In [1]: import numpy as np

In [2]: import numpy.linalg as la

In [3]: np.set_printoptions(precision=3, suppress=True, linewidth=160)

In [4]: def rnd(a):
   ...:     return np.round(a, 3) + 0
   ...: 

In [5]: m1 = np.array([[-4, -4, -3],
   ...:     [0, 0, 0],
   ...:     [0, 0, 0],
   ...:     [-4, -4, -3],
   ...:     [0, 0, 0],
   ...:     [-2, 4, 0],
   ...:     [1, 4, -4],
   ...:     [-3, 0, 4],
   ...:     [0, 0, 0],
   ...:     [-6, 0, -3],
   ...:     [-3, 0, 4],
   ...:     [0, 0, 0],
   ...:     [0, 0, 0],
   ...:     [0, 0, 0],
   ...:     [0, 0, 0],
   ...:     [-7, -4, 1]])

In [6]: dist = la.norm(m1[:, None] - m1[None], axis=-1)

In [7]: np.flatnonzero(dist[1] < dist.mean() / 2)
Out[7]: array([ 1,  2,  4,  8, 11, 12, 13, 14])

In [8]: rnd(la.norm(m1, axis=1))
Out[8]: array([6.403, 0.   , 0.   , 6.403, 0.   , 4.472, 5.745, 5.   , 0.   , 6.708, 5.   , 0.   , 0.   , 0.   , 0.   , 8.124])

In [9]: (dist + 1e9 * np.eye(16)).round(6).argmin(axis=1)
Out[9]: array([ 3,  2,  1,  0,  1,  1,  5, 10,  1,  0,  7,  1,  1,  1,  1,  0])

In [10]: dist[1].round(6).argsort(kind="stable")[:4]
Out[10]: array([1, 2, 4, 8])

In [11]: rnd(dist[:5, :5])
Out[11]: 
array([[0.   , 6.403, 6.403, 0.   , 6.403],
       [6.403, 0.   , 0.   , 6.403, 0.   ],
       [6.403, 0.   , 0.   , 6.403, 0.   ],
       [0.   , 6.403, 6.403, 0.   , 6.403],
       [6.403, 0.   , 0.   , 6.403, 0.   ]])

In [12]: basis = np.array([[2, 0, -3, 3, 2, -2, 2],
    ...:     [0, 0, 2, -1, 3, -1, -1],
    ...:     [-2, 1, -2, -3, 3, 2, -2]])

In [13]: data = np.repeat(basis, 29 // 3, axis=0)

In [14]: rng = np.random.default_rng(3)

In [15]: data = data + 0.05 * rng.normal(size=data.shape)

In [16]: rnd(data)
Out[16]: 
array([[ 2.102, -0.128, -2.979,  2.972,  1.977, -2.011,  1.899],
       [ 1.988, -0.043, -2.834,  3.011,  1.982, -2.014,  1.967],
       [ 1.947, -0.02 , -2.976,  2.988,  2.048, -2.01 ,  2.001],
       [ 2.077,  0.027, -3.025,  2.991,  2.027, -1.903,  1.987],
       [ 1.988,  0.05 , -3.044,  2.985,  2.044, -1.971,  2.005],
       [ 2.034, -0.141, -2.949,  2.952,  1.917, -1.986,  2.035],
       [ 1.978, -0.054, -2.999,  2.997,  2.07 , -1.963,  2.01 ],
       [ 2.056, -0.01 , -3.046,  3.029,  2.029, -2.011,  1.961],
       [ 2.011, -0.125, -2.965,  3.025,  1.918, -1.997,  1.952],
       [ 0.038, -0.102,  1.954, -0.965,  3.058, -1.108, -1.025],
       [ 0.016, -0.03 ,  2.08 , -1.06 ,  3.018, -1.052, -0.93 ],
       [-0.001, -0.019,  1.914, -0.916,  3.038, -0.962, -0.943],
       [ 0.017, -0.032,  1.96 , -1.04 ,  3.069, -1.073, -1.03 ],
       [-0.016,  0.011,  2.029, -1.062,  2.913, -1.   , -0.939],
       [ 0.038,  0.011,  1.984, -0.985,  2.988, -0.959, -1.04 ],
       [ 0.007, -0.006,  2.027, -0.989,  3.128, -0.925, -0.925],
       [-0.102, -0.017,  1.97 , -0.973,  2.886, -0.941, -0.947],
       [-0.065, -0.049,  1.96 , -0.998,  3.032, -0.898, -1.01 ],
       [-1.962,  1.008, -1.912, -2.963,  3.068,  1.946, -2.01 ],
       [-2.041,  1.075, -1.967, -3.015,  2.977,  2.024, -2.035],
       [-2.047,  1.024, -1.877, -3.012,  2.972,  1.941, -2.067],
       [-1.974,  1.043, -2.   , -2.983,  3.006,  2.007, -2.076],
       [-2.023,  1.006, -2.039, -3.024,  2.959,  1.983, -1.957],
       [-2.02 ,  0.992, -1.959, -2.968,  3.085,  1.895, -1.957],
       [-2.024,  1.007, -1.958, -2.946,  3.052,  2.008, -1.92 ],
       [-2.014,  0.993, -1.96 , -3.028,  3.108,  2.051, -1.891],
       [-2.001,  0.981, -1.992, -2.963,  2.971,  2.019, -2.001]])

In [17]: round(np.log10(la.cond(data)))
Out[17]: 2

In [18]: [round(float(x), 3) for x in la.svd(data, compute_uv=False)[:3]]
Out[18]: [20.252, 15.351, 10.788]

In [19]: rnd(la.norm(data, 2) / la.norm(data))
Out[19]: np.float64(0.733)

In [20]: la.matrix_rank(data, rtol=0.1)
Out[20]: np.int64(3)

In [21]: rnd(np.abs(la.svd(data)[2][-1]))
Out[21]: array([0.62 , 0.28 , 0.054, 0.652, 0.107, 0.085, 0.301])

In [22]: F = np.eye(2, dtype=int)[rng.permutation(2)] * np.array([3, -3])

In [23]: F
Out[23]: 
array([[ 0, -3],
       [ 3,  0]])

In [24]: # skew-symmetric

In [25]: W1 = np.array([[1, 1, 2], [3, 0, 1]])

In [26]: c = np.array([2, 5, 1])

In [27]: H = np.maximum(F @ W1 + c, 0)

In [28]: (H > 0).astype(int)
Out[28]: 
array([[0, 1, 0],
       [1, 1, 1]])

In [29]: la.matrix_rank(H)
Out[29]: np.int64(2)

In [30]: (H > 0).mean(axis=0)
Out[30]: array([0.5, 1. , 0.5])

In [31]: basis = np.array([[1, 0, 1], [0, 1, 0], [1, 2, 0]])

In [32]: H @ basis
Out[32]: 
array([[ 0,  5,  0],
       [12, 22,  5]])

In [33]: F[:, 0] @ F[:, 1]
Out[33]: np.int64(0)

In [34]: F.T @ F
Out[34]: 
array([[9, 0],
       [0, 9]])

In [35]: rnd(la.pinv(F))
Out[35]: 
array([[ 0.   ,  0.333],
       [-0.333,  0.   ]])

In [36]: rnd(la.norm(F, axis=0))
Out[36]: array([3., 3.])

In [37]: out = F ** -1
Traceback (most recent call last):
  Cell In[37], line 1
    out = F ** -1
ValueError: Integers to negative integer powers are not allowed.


In [38]: out = la.invert(F)
Traceback (most recent call last):
  Cell In[38], line 1
    out = la.invert(F)
AttributeError: module 'numpy.linalg' has no attribute 'invert'


In [39]: out = la.inv(F)

In [40]: (np.abs(out) > 1e-9).astype(int)
Out[40]: 
array([[0, 1],
       [1, 0]])

In [41]: rnd(la.inv(out))
Out[41]: 
array([[ 0., -3.],
       [ 3.,  0.]])

In [42]: rnd(out)
Out[42]: 
array([[ 0.   ,  0.333],
       [-0.333,  0.   ]])

In [43]: rnd(np.sort(np.abs(la.eigvals(F))))
Out[43]: array([3., 3.])

In [44]: la.matrix_power(F, 4)
Out[44]: 
array([[81,  0],
       [ 0, 81]])

In [45]: np.allclose(F, F.T)
Out[45]: False

In [46]: assert F == F.T
Traceback (most recent call last):
  Cell In[46], line 1
    assert F == F.T
ValueError: The truth value of an array with more than one element is ambiguous. Use a.any() or a.all()


In [47]: rnd(la.det(F))
Out[47]: np.float64(9.0)

In [48]: np.trace(F)
Out[48]: np.int64(0)

In [49]: out = np.array([[0, 0], [2, -2]])

In [50]: basis = np.kron(out, F)

In [51]: rnd(la.norm(basis, 2)), rnd(la.norm(out, 2) * la.norm(F, 2))
Out[51]: (np.float64(8.485), np.float64(8.485))

In [52]: la.matrix_rank(basis)
Out[52]: np.int64(2)

In [53]: basis.shape
Out[53]: (4, 4)

In [54]: J = np.loadtxt("layer10.csv", delimiter=",")

In [55]: J
Out[55]: 
array([[-17.971,  -4.449,  -8.934],
       [ -2.557,  -2.142,   0.214],
       [ -2.479,  -2.108,   0.223],
       [ -2.452,  -2.097,   0.226],
       [  3.558,   3.905,   1.635],
       [  4.158,   4.452,   2.073],
       [ 13.784,  11.532,  10.476],
       [ 14.788,  12.172,  11.416],
       [ 21.99 ,  16.486,  18.299],
       [ 40.589,  26.359,  36.606]])

In [56]: idx = J[:, 1] > np.median(J[:, 1])

In [57]: r0 = J[idx].mean(axis=0) - J[~idx].mean(axis=0)

In [58]: idx.astype(int)
Out[58]: array([0, 0, 0, 0, 0, 1, 1, 1, 1, 1])

In [59]: np.argsort(-np.abs(r0).round(6), kind="stable")
Out[59]: array([0, 2, 1])

In [60]: out = np.array([[3, -5, -5], [3, 5, -4]])

In [61]: np.einsum("ik,kj->ij", F, out)
Out[61]: 
array([[ -9, -15,  12],
       [  9, -15, -15]])

In [62]: np.einsum("ij,ij->i", F, F)
Out[62]: array([9, 9])

In [63]: out.T @ F.T
Out[63]: 
array([[ -9,   9],
       [-15, -15],
       [ 12, -15]])

In [64]: np.vstack([F, out.T]).shape
Out[64]: (5, 2)

In [65]: la.matrix_rank(np.vstack([F, out.T]))
Out[65]: np.int64(2)

In [66]: E = np.load("dump.npy")

In [67]: E
Out[67]: 
array([[-13.493,   9.924, -18.529, -20.637,  -1.681,   1.169,  -1.759],
       [  1.733,  10.016,   8.448,   2.217,  13.988,  16.72 ,  -2.327],
       [ -4.606,  -5.505,   8.005,  14.154,  -7.974,  -3.357,  -4.031],
       [  2.638,   5.368, -11.81 , -14.86 ,  -0.396,   5.675,   6.161],
       [-12.234,  20.939,  -8.191, -13.441,  11.19 ,   8.824,  -9.974],
       [  7.847, -13.396,   9.882,  -0.68 ,   4.508,   2.199,   5.277],
       [  5.47 , -14.235, -11.72 ,   6.351, -17.913, -24.199,  16.159],
       [ -8.03 ,   7.894,   4.401,   7.536,   0.153,  12.494,  -9.77 ],
       [ -2.905,   5.372, -16.61 ,  -1.515, -19.111,  -8.943,   3.928],
       [  4.356,  -1.644,   4.425,  -0.801,   9.376,   2.119,  -3.037],
       [  0.591,  11.767,   9.193, -12.354,  27.742,  18.27 ,  -6.271],
       [ 12.026, -16.554,  12.123,   1.441,   6.365,   7.889,   5.329],
       [ -0.201,   9.   ,  11.148, -10.613,  20.2  ,  21.861,  -8.975],
       [ -1.606,  -0.361,   9.105,   4.738,   7.828,   7.723,  -4.565],
       [-13.793,   5.44 , -13.553,  16.227, -13.45 , -18.839,   1.7  ],
       [ 10.275,  -7.33 ,  -7.713,   4.642, -14.297, -14.432,  14.171],
       [ -3.437,   6.084, -15.965,  -7.935, -14.587,  -6.542,   7.86 ],
       [ -0.269,   7.479,  -6.934,  -1.419,  -4.639,  -1.92 ,   3.209],
       [-10.228,   7.255,   5.641,   9.288,   1.599,   0.339, -15.265],
       [ -2.618,  -3.224, -13.21 ,  -6.092, -39.889, -13.427,   6.248],
       [ -5.612,   7.791,  -4.818,  -3.164,   1.062,   1.102,  -4.434],
       [  5.525,  -2.896,   7.708,  -9.859,  24.442,  16.107,   0.809],
       [ 11.755, -13.955,  15.911,  -1.62 ,  14.19 ,  12.57 ,   2.853],
       [  1.05 ,  14.272,   6.3  ,  -6.198,   5.885,  10.005,   1.133],
       [  1.363, -19.231,  18.318,  21.174,  -3.901,  -6.459,   1.217]])

In [68]: vec = np.array([0, 0, 0, 1, 1, 0, 2])

In [69]: rhs = E @ vec

In [70]: rnd(la.pinv(E) @ E)
Out[70]: 
array([[1., 0., 0., 0., 0., 0., 0.],
       [0., 1., 0., 0., 0., 0., 0.],
       [0., 0., 1., 0., 0., 0., 0.],
       [0., 0., 0., 1., 0., 0., 0.],
       [0., 0., 0., 0., 1., 0., 0.],
       [0., 0., 0., 0., 0., 1., 0.],
       [0., 0., 0., 0., 0., 0., 1.]])

In [71]: rhs = rhs + 0.02 * rng.normal(size=25)

In [72]: rnd(rhs)
Out[72]: 
array([-25.849,  11.572,  -1.895,  -2.953, -22.213,  14.358,  20.759, -11.83 , -12.767,   2.513,   2.879,  18.469,  -8.359,   3.43 ,   6.145,  18.702,  -6.837,
         0.373, -19.643, -33.462, -10.971,  16.185,  18.283,   1.942,  19.703])

In [73]: c, *_ = la.lstsq(E, rhs)

In [74]: rnd(E.T @ (rhs - E @ c))
Out[74]: array([0., 0., 0., 0., 0., 0., 0.])

In [75]: [round(float(la.norm(la.solve(E.T @ E + lam * np.eye(7), E.T @ rhs))), 2) for lam in (0, 1, 10, 100)]
Out[75]: [2.45, 2.44, 2.35, 1.86]
